$ python3 -q
>>> import numpy as np
>>> import numpy.linalg as la
>>> np.set_printoptions(precision=2, suppress=True, linewidth=140, sign=" ")
>>> rd = lambda a: np.round(a, 2) + 0
>>> feats = np.load("m.npy")
>>> feats
array([[ 0.6,  1.2,  0.2,  1.2],
       [-1.8,  2.4,  0.3, -5.4],
       [-0.1, -1.5, -1.4,  0. ],
       [ 1. ,  1. ,  1.8,  1.2],
       [ 0.6,  0.9,  0.7, -1.1],
       [-0.9,  0.3, -0.3, -1.5],
       [ 1.3,  0. , -0.8,  2.5],
       [-0.4,  0.1,  0.6,  1.1],
       [-0.1, -0.2,  1.2,  0. ],
       [ 1.3, -1.7, -0.3,  0.9],
       [ 0.6,  1.6,  0.7,  0.1]])
>>> gram = np.cov(feats, rowvar=False)
>>> np.argsort(-feats.std(axis=0).round(6), kind="stable")
array([ 3,  1,  0,  2])
>>> rd(np.corrcoef(feats.T))
array([[ 1.  , -0.35,  0.04,  0.82],
       [-0.35,  1.  ,  0.52, -0.49],
       [ 0.04,  0.52,  1.  , -0.04],
       [ 0.82, -0.49, -0.04,  1.  ]])
>>> np.median(feats, axis=0)
array([ 0.6,  0.3,  0.3,  0.1])
>>> rd(la.eigvalsh(gram)[::-1])
array([ 5.5 ,  1.51,  0.4 ,  0.25])
>>> gram.shape
(4, 4)
>>> labels = feats[:, 3] > np.median(feats[:, 3])
>>> f = feats[labels].mean(axis=0) - feats[~labels].mean(axis=0)
>>> rd(f)
array([ 1.04, -0.46,  0.1 ,  2.7 ])
>>> np.argsort(-np.abs(f).round(6), kind="stable")
array([ 3,  0,  1,  2])
>>> rd((((feats - feats.mean(axis=0)) @ f > 0) == labels).mean())
np.float64(0.73)
